In [1]: import numpy as np

In [2]: np.set_printoptions(precision=2, suppress=True, linewidth=140, sign=" ")

In [3]: rng = np.random.default_rng(9571)

In [4]: mat = np.triu(rng.random((14, 14)) < 0.2, 1).astype(int)

In [5]: mat = mat + mat.T

In [6]: print(mat)
[[ 0  0  1  0  0  0  0  0  0  1  0  1  0  0]
 [ 0  0  0  1  1  0  0  1  0  0  0  0  1  0]
 [ 1  0  0  0  0  0  0  0  0  0  0  0  1  0]
 [ 0  1  0  0  0  0  0  0  0  0  0  0  1  0]
 [ 0  1  0  0  0  0  0  0  0  0  0  0  0  0]
 [ 0  0  0  0  0  0  0  0  0  1  1  0  0  0]
 [ 0  0  0  0  0  0  0  1  0  0  0  0  0  0]
 [ 0  1  0  0  0  0  1  0  0  0  0  0  0  0]
 [ 0  0  0  0  0  0  0  0  0  0  1  0  0  0]
 [ 1  0  0  0  0  1  0  0  0  0  1  0  0  0]
 [ 0  0  0  0  0  1  0  0  1  1  0  0  0  0]
 [ 1  0  0  0  0  0  0  0  0  0  0  0  0  0]
 [ 0  1  1  1  0  0  0  0  0  0  0  0  0  0]
 [ 0  0  0  0  0  0  0  0  0  0  0  0  0  0]]

In [7]: # 2 groups of indices that never mix

In [8]: U, sigma, VT = np.linalg.svd(mat, full_matrices=False)

In [9]: print(np.round(sigma / sigma[0], 2) + 0)
[ 1.    0.93  0.82  0.74  0.58  0.58  0.5   0.4   0.3   0.26  0.18  0.11  0.    0.  ]

In [10]: print(np.allclose(U * sigma @ VT, mat))
True

In [11]: U, sigma, VT = np.linalg.svd(mat)

In [12]: print(sigma.round(2) + 0)
[ 2.53  2.35  2.08  1.88  1.48  1.46  1.26  1.02  0.76  0.66  0.45  0.28  0.    0.  ]

In [13]: print(np.argmax(sigma[:-1] / (sigma[1:] + 1e-6)) + 1)
12

In [14]: Y = U[:, :12] @ np.diag(sigma[:12]) @ VT[:12]

In [15]: print(np.linalg.matrix_rank(Y))
12

In [16]: print(round(float(np.linalg.norm(mat - Y) / np.linalg.norm(mat)), 2))
0.0

In [17]: print(np.round(np.sort(np.linalg.eigvals(mat).real), 2) + 0)
[-2.08 -1.88 -1.46 -1.26 -0.76 -0.66  0.    0.    0.28  0.45  1.02  1.48  2.35  2.53]

In [18]: print(np.round(np.linalg.det(mat), 2))
0.0

In [19]: print(np.flatnonzero(np.linalg.matrix_power((mat != 0) + (mat.T != 0) + np.eye(14), 14)[12]))
[  0   1   2   3   4   5   6   7   8   9  10  11  12]

In [20]: z = rng.permutation(14)

In [21]: print(z)
[ 10   6   0  12   2  11   8   4   5   9  13   1   7   3]

In [22]: Y = mat[z][:, z]

In [23]: print(np.trace(Y))
0

In [24]: U, sigma, VT = np.linalg.svd(mat)

In [25]: vecs = VT[:(sigma > 1e-8).sum()]

In [26]: x0 = mat[10] + -1 * mat[12] + rng.integers(2) * np.eye(14)[9]

In [27]: print(x0)
[ 0. -1. -1. -1.  0.  1.  0.  0.  1.  1.  0.  0.  0.  0.]

In [28]: print(np.diag(vecs.T @ vecs))
[ 1.    1.    0.75  0.75  0.75  1.    1.    1.    1.    1.    1.    0.75  1.    0.  ]

In [29]: print(round(float(np.linalg.norm(x0 - vecs.T @ vecs @ x0)), 2))
0.0

In [30]: F = np.load("layer15.npy")

In [31]: print(F)
[[ 0  1 -3 -2 -3  0  0  0 -2  3 -3]
 [ 2 -1  3  1 -2  3 -1 -1 -3  0  1]
 [-3  1 -3  1  1 -2  2  1  0  2  1]
 [-2 -1  3  1  0 -1  0  0  3  2  0]
 [ 2 -2  1  1 -3  3  0  1  1  0  2]
 [-1  3 -1 -2 -1  2 -3 -2  1 -3 -3]]

In [32]: x0 = np.array([1, 3, -1, 1, -2, 3, -1, -2, 0, 3, -2])

In [33]: print(np.einsum("ij,j->i", F, x0))
[25 11 -4 -4  5 19]

In [34]: print((F * x0).sum(axis=1))
[25 11 -4 -4  5 19]

In [35]: print(F @ x0)
[25 11 -4 -4  5 19]

In [36]: u, g = F[0], F[1]

In [37]: print(u @ u)
45

In [38]: p = (u @ g) / (u @ u) * u

In [39]: print(round(np.linalg.norm(u + g) ** 2 + np.linalg.norm(u - g) ** 2, 2))
170.0

In [40]: u = np.array([-2, -3, -4])

In [41]: print(np.array([np.convolve(row, u, "same") for row in F]))
[[ -2   3   9  24  17  12   0   4   0   5  -3]
 [ -4 -11  -7 -11  -4   1  -7  13  13  10  -3]
 [  7  15   3   7  -3  -2   0 -11  -8  -8 -11]
 [  8   5  -7 -15  -2   3   4  -6 -13 -18  -8]
 [ -2  -4   3  -1  -1   3 -14  -5  -7  -8  -6]
 [ -3  -3  -5  12   7   4   5  16  11  11  21]]

In [42]: print(np.cross(F[2, :3], F[5, :3]))
[ 8  0 -8]

In [43]: Y = F / np.linalg.norm(F, axis=1, keepdims=True)

In [44]: C2 = Y @ Y.T

In [45]: print(np.linalg.norm(Y, axis=1))
[ 1.  1.  1.  1.  1.  1.]

In [46]: print(C2)
[[ 1.   -0.07  0.2  -0.33 -0.15  0.23]
 [-0.07  1.   -0.67 -0.15  0.62 -0.07]
 [ 0.2  -0.67  1.    0.09 -0.46 -0.35]
 [-0.33 -0.15  0.09  1.    0.06 -0.28]
 [-0.15  0.62 -0.46  0.06  1.   -0.21]
 [ 0.23 -0.07 -0.35 -0.28 -0.21  1.  ]]

In [47]: print(C2[4])
[-0.15  0.62 -0.46  0.06  1.   -0.21]

In [48]: W0 = np.load("w.npy")

In [49]: print(W0)
[[-1. -1. -2. -2. -2. -2. -2.  0.  0.  0.]
 [ 0.  1.  1.  2.  2.  2. -2.  0.  0.  0.]
 [-1. -1.  1.  1.  1. -2.  0.  0.  0.  0.]
 [ 2. -1. -2.  0.  1.  2.  2.  0.  0.  0.]
 [ 1.  0.  2.  2. -1.  2.  0.  0.  0.  0.]
 [ 0.  0.  2. -1.  2.  2.  2.  0.  0.  0.]
 [ 2. -1.  1.  1.  1. -2. -1.  0.  0.  0.]
 [ 0.  0.  0.  0.  0.  0.  0.  2.  1.  3.]
 [ 0.  0.  0.  0.  0.  0.  0.  2.  1.  1.]
 [ 0.  0.  0.  0.  0.  0.  0.  3.  0.  0.]]

In [50]: # 2 groups of indices that never mix

In [51]: print(round(np.linalg.norm(W0, 1), 2), np.round(np.linalg.norm(W0, np.inf), 2))
14.0 12.0

In [52]: print(round(np.linalg.norm(W0, "nuc"), 2))
32.55

In [53]: print(round(float(np.linalg.norm(W0, 2)), 2))
6.9

In [54]: print(W0[8] @ W0[1])
0.0

In [55]: print(np.linalg.norm(W0, axis=0))
[ 3.32  2.24  4.36  3.87  4.    5.29  4.12  4.12  1.41  3.16]
